$ python3 -q
>>> import numpy as np
>>> np.set_printoptions(precision=2, suppress=True, linewidth=200, floatmode="fixed")
>>> arr = np.loadtxt("out15.csv", delimiter=",")
>>> arr
array([[-1.79,  1.82, -0.35,  1.26,  0.87],
       [-0.96, -2.43, -0.66, -0.10, -1.31],
       [-2.55,  0.38, -0.81,  1.29,  0.08],
       [ 1.93, -1.68,  0.42, -1.29, -0.79],
       [-1.42, -2.20, -0.78,  0.17, -1.22],
       [ 0.12,  2.59,  0.40,  0.53,  1.36],
       [-2.59,  0.11, -0.86,  1.25, -0.07],
       [-0.50,  2.53,  0.18,  0.81,  1.30],
       [ 2.59, -0.02,  0.87, -1.23,  0.11],
       [ 2.57, -0.28,  0.83, -1.28, -0.02],
       [ 1.93,  1.78,  0.90, -0.51,  1.02],
       [-2.00, -1.70, -0.91,  0.56, -0.98],
       [-1.88, -1.83, -0.89,  0.47, -1.05],
       [ 0.55,  2.54,  0.54,  0.32,  1.35],
       [ 0.32, -2.56, -0.25, -0.73, -1.32],
       [-2.59, -0.19, -0.90,  1.18, -0.23],
       [ 1.67,  2.03,  0.84, -0.33,  1.14],
       [ 0.85, -2.42, -0.05, -0.95, -1.23],
       [-0.68,  2.48,  0.11,  0.89,  1.26],
       [ 2.59,  0.03,  0.88, -1.22,  0.14],
       [ 1.67, -1.94,  0.29, -1.23, -0.93],
       [ 2.13, -1.42,  0.52, -1.33, -0.64],
       [-0.12, -2.59, -0.40, -0.53, -1.36],
       [-1.18,  2.27, -0.08,  1.07,  1.13],
       [-2.54,  0.47, -0.79,  1.31,  0.13],
       [-0.19, -2.59, -0.42, -0.50, -1.36],
       [ 1.51,  2.14,  0.80, -0.23,  1.19],
       [-1.97,  1.63, -0.44,  1.30,  0.76],
       [-1.47, -2.17, -0.80,  0.21, -1.20],
       [ 2.42,  0.99,  0.95, -0.92,  0.63],
       [ 2.52,  0.70,  0.94, -1.03,  0.49],
       [ 2.39,  1.08,  0.95, -0.88,  0.68],
       [ 0.58, -2.51, -0.15, -0.84, -1.28],
       [-0.76, -2.50, -0.60, -0.21, -1.34],
       [-1.81,  1.80, -0.36,  1.27,  0.86],
       [-2.06, -1.63, -0.92,  0.60, -0.95]])
>>> lab = arr[:, 0] > np.median(arr[:, 0])
>>> u = arr[lab].mean(axis=0) - arr[~lab].mean(axis=0)
>>> round((((arr - arr.mean(axis=0)) @ u > 0) == lab).mean(), 2)
np.float64(0.97)
>>> lab.astype(int)
array([0, 0, 0, 1, 0, 1, 0, 0, 1, 1, 1, 0, 0, 1, 1, 0, 1, 1, 0, 1, 1, 1, 1, 0, 0, 0, 1, 0, 0, 1, 1, 1, 1, 0, 0, 0])
>>> u
array([ 3.18,  0.12,  1.08, -1.47,  0.22])
>>> M2 = np.array([[3, -1], [-2, 0], [0, -1], [2, -3], [-1, 1]])
>>> np.vstack([arr, M2.T]).shape
(38, 5)
>>> np.einsum("ij->j", arr)
array([-0.73, -5.29, -0.98, -0.85, -2.80])
>>> np.linalg.matrix_rank(np.vstack([arr, M2.T]))
np.int64(4)
>>> mat = np.load("test6.npy")
>>> mat
array([[  0.03,  -0.02,  -0.05,   0.07,  -0.04],
       [-15.97,  12.88,  20.01,  21.00, -20.05],
       [ 16.02,  -1.93, -24.08, -18.03,   8.01],
       [ 15.94,  -2.06, -23.98, -18.09,   7.97],
       [  4.97,  -2.00,  -7.00,  -6.00,   3.98],
       [  9.05,  -8.04, -10.89, -11.96,  12.06],
       [ -8.94,  -3.00,  15.06,   9.00,   0.02],
       [ -9.02, -14.04,  18.96,   6.08,  12.07],
       [ -6.00,   9.03,   6.01,   8.99, -11.91],
       [ -6.96, -16.97,  16.93,   3.02,  16.00],
       [ -0.02, -11.15,   4.10,  -3.06,  11.97],
       [-11.05, -10.98,  21.03,   8.97,   7.94]])
>>> vec = np.array([1, 1, 1, 2, 1])
>>> y = mat @ vec
>>> np.linalg.solve(mat.T @ mat, mat.T @ y)
array([1.00, 1.00, 1.00, 2.00, 1.00])
>>> np.round(np.linalg.pinv(mat) @ mat, 2) + 0
array([[1.00, 0.00, 0.00, 0.00, 0.00],
       [0.00, 1.00, 0.00, 0.00, 0.00],
       [0.00, 0.00, 1.00, 0.00, 0.00],
       [0.00, 0.00, 0.00, 1.00, 0.00],
       [0.00, 0.00, 0.00, 0.00, 1.00]])
>>> rng = np.random.default_rng(17739)
>>> y = y + 0.05 * rng.normal(size=12)
>>> y
array([  0.06,  38.83, -38.04, -38.30, -12.05, -21.84,  21.12,  20.19,  15.12,  15.05,  -1.14,  24.89])
>>> beta, *_ = np.linalg.lstsq(mat, y)
>>> [round(float(np.linalg.norm(np.linalg.solve(mat.T @ mat + lam * np.eye(5), mat.T @ y))), 2) for lam in (0, 1, 10, 100)]
[2.47, 1.1, 1.09, 1.07]
>>> beta
array([0.42, 0.93, 0.70, 1.89, 1.01])
>>> np.round(mat.T @ (y - mat @ beta), 2) + 0
array([0.00, 0.00, 0.00, 0.00, 0.00])
>>> beta.round()
array([0.00, 1.00, 1.00, 2.00, 1.00])
>>> u = np.array([-1, 3, 4])
>>> np.convolve(mat[10], u)
array([  0.02,  11.09, -37.63, -29.24,  -4.75,  23.67,  47.88])
>>> np.correlate(mat[10], mat[8], "full")
array([   0.24,  132.62, -149.19,    6.11, -246.00,  193.14,   19.71,  126.45,  -71.82])
>>> np.polyval(u, mat[10])
array([   3.94, -153.77,   -0.51,  -14.54, -103.37])
>>> cen = mat - mat.mean(axis=0)
>>> V = np.linalg.svd(cen)[2][:2]
>>> M2 = cen - cen @ V.T @ V
>>> M2.std(axis=0)
array([0.04, 0.04, 0.03, 0.05, 0.05])
>>> np.linalg.norm(M2, axis=1).round(6).argmax()
np.int64(10)
>>> np.diag(V.T @ V)
array([0.21, 0.42, 0.58, 0.28, 0.52])
>>> np.round(np.cov(cen @ V.T, rowvar=False), 2) + 0
array([[530.91,   0.00],
       [  0.00, 187.10]])
>>> C = mat[[7, 3]].astype(float)
>>> for _ in range(6):
...     lab = np.linalg.norm(mat[:, None] - C, axis=-1).argmin(axis=1)
...     C = np.array([mat[lab == j].mean(axis=0) for j in range(2)])
... 
>>> lab
array([0, 0, 1, 1, 1, 1, 0, 0, 0, 0, 0, 0])
>>> np.abs(C[1] - C[0]).argmax()
np.int64(2)
>>> np.bincount(lab)
array([8, 4])
>>> E = np.loadtxt("x.csv", delimiter=",")
>>> E
array([[-60.00,   0.00,  -2.00,  -1.00,   1.00,   2.00,   2.00,   2.00,   2.00,  -2.00,   0.00,   0.00,   0.00],
       [  0.00, -59.00,   2.00,  -1.00,  -2.00,   2.00,   0.00,   0.00,   2.00,   1.00,   2.00,   2.00,  -2.00],
       [ -2.00,  -1.00, -42.00,  -2.00,   2.00,  -2.00,   2.00,   1.00,   2.00,   1.00,  -2.00,   2.00,  -1.00],
       [  0.00,   2.00,   1.00, -38.00,   0.00,  -1.00,   1.00,   0.00,   1.00,   2.00,   0.00,   2.00,   1.00],
       [  0.00,  -1.00,   2.00,   1.00,   1.00,   1.00,   1.00,  -2.00,   2.00,   1.00,   1.00,   2.00,   1.00],
       [ -1.00,  -2.00,   2.00,  -1.00,  -2.00,  21.00,   2.00,  -1.00,   1.00,  -2.00,   0.00,   2.00,  -1.00],
       [ -1.00,   1.00,   1.00,   1.00,  -1.00,  -1.00, -19.00,   1.00,   1.00,  -1.00,   2.00,   2.00,   0.00],
       [  0.00,   1.00,   1.00,   1.00,   0.00,   1.00,   2.00, -38.00,  -2.00,   2.00,   2.00,   0.00,   2.00],
       [  0.00,   0.00,   1.00,   0.00,   1.00,  -2.00,  -2.00,   2.00,  21.00,   2.00,   0.00,   2.00,  -1.00],
       [  1.00,   1.00,  -2.00,  -1.00,   0.00,   2.00,   2.00,  -2.00,  -1.00, -18.00,   2.00,   0.00,  -2.00],
       [  2.00,  -1.00,  -1.00,  -1.00,  -1.00,   0.00,  -1.00,   0.00,   0.00,   2.00,  58.00,   2.00,  -1.00],
       [  0.00,   1.00,   1.00,  -1.00,   0.00,  -2.00,   0.00,   2.00,   0.00,  -1.00,  -2.00,  62.00,   0.00],
       [ -2.00,  -1.00,   2.00,   2.00,   0.00,   2.00,  -1.00,   1.00,   0.00,   2.00,   0.00,   1.00,  22.00]])
>>> u = np.array([2, -1, -2, -2, 0, -1, 0, -1, -1, 0, 1, 2, -2])
>>> M2 = E + np.outer(u, np.eye(13)[1])
>>> np.linalg.matrix_rank(M2 - E)
np.int64(1)
>>> np.round(np.linalg.det(M2) / np.linalg.det(E), 2), np.round(1 + np.linalg.solve(E, u)[1], 2)
(np.float64(1.02), np.float64(1.02))
>>> M2 = np.linalg.inv(E)
>>> np.allclose(M2, E.T)
False
>>> Q, V = np.linalg.qr(E[:, :7])[0], np.linalg.qr(E[:, 7:])[0]
>>> sig = np.linalg.svd(Q.T @ V, compute_uv=False)
>>> (sig > 0.9).sum()
np.int64(0)
>>> np.degrees(np.arccos(sig.clip(0, 1)))
array([35.14, 72.16, 77.81, 82.87, 85.83, 87.53])
>>> sig
array([0.82, 0.31, 0.21, 0.12, 0.07, 0.04])
>>> Q, R = np.linalg.qr(E)
>>> round(float(abs(R[0, 0])), 2), np.round(np.linalg.norm(E[:, 0]), 2)
(60.12, np.float64(60.12))
>>> np.abs(np.diag(R))
array([60.12, 59.14, 42.21, 38.19,  2.79, 16.03, 16.22, 37.69, 16.57, 18.12, 45.15, 61.16, 20.30])
>>> np.allclose(R.T @ R, E.T @ E)
True
>>> Q.shape, R.shape
((13, 13), (13, 13))
>>> K = np.load("data.npy")
>>> K
array([[-0.90,  0.49,  1.03, -1.12,  1.77,  1.15,  1.09],
       [ 1.92, -0.98, -0.08, -1.25,  0.86, -1.43, -0.07],
       [-1.18, -0.80,  1.17, -1.25, -1.86,  0.58, -0.49],
       [ 0.62,  1.02, -1.53, -0.31, -1.06,  1.77, -0.94],
       [-0.97, -1.61,  0.32,  1.29,  0.20, -0.93,  1.67],
       [-0.11, -1.89, -1.69, -0.85,  0.01,  1.24,  0.53],
       [ 0.73, -1.44, -1.43, -0.82, -1.00,  0.34, -1.60],
       [ 0.07, -1.99,  0.64,  0.25,  2.10,  0.36, -0.18],
       [ 0.42, -0.45,  2.02, -0.45, -1.30, -0.89,  1.36],
       [-1.98, -1.67,  1.01,  0.00, -0.61, -0.83, -0.48],
       [-1.54,  0.46,  0.53,  0.32, -0.93, -2.25,  0.30],
       [ 1.06, -0.79, -2.06, -1.68, -0.19,  0.32,  0.25],
       [-1.24, -0.21, -2.48,  0.26, -0.18, -0.83, -0.71],
       [-0.92, -0.99,  0.10,  1.11,  0.75,  2.28,  0.42],
       [-0.07, -1.98, -1.18,  0.66, -0.61, -0.21, -1.69],
       [-0.06,  1.27, -1.67,  0.29, -0.14,  0.95, -1.89]])
>>> proj = K @ np.linalg.solve(K.T @ K, K.T)
>>> np.linalg.matrix_rank(np.eye(16) - proj)
np.int64(9)
>>> np.trace(proj)
np.float64(7.0)
>>> Q, _ = np.linalg.qr(np.array([[0.4], [-2.1], [0.8], [0.7]]))
>>> F = Q @ Q.T
>>> F
array([[ 0.03, -0.15,  0.06,  0.05],
       [-0.15,  0.77, -0.29, -0.26],
       [ 0.06, -0.29,  0.11,  0.10],
       [ 0.05, -0.26,  0.10,  0.09]])
>>> left, sig, Vt = np.linalg.svd(F)
>>> V = Vt[:(sig > 1e-8).sum()]
>>> vec = F[1] + -1 * F[0] + rng.integers(2) * np.eye(4)[0]
>>> vec
array([-0.18,  0.92, -0.35, -0.31])
>>> np.allclose(V.T @ V @ vec, vec)
True
>>> np.round(np.linalg.norm(vec - V.T @ V @ vec), 2)
np.float64(0.0)
>>> V.T @ V
array([[ 0.03, -0.15,  0.06,  0.05],
       [-0.15,  0.77, -0.29, -0.26],
       [ 0.06, -0.29,  0.11,  0.10],
       [ 0.05, -0.26,  0.10,  0.09]])
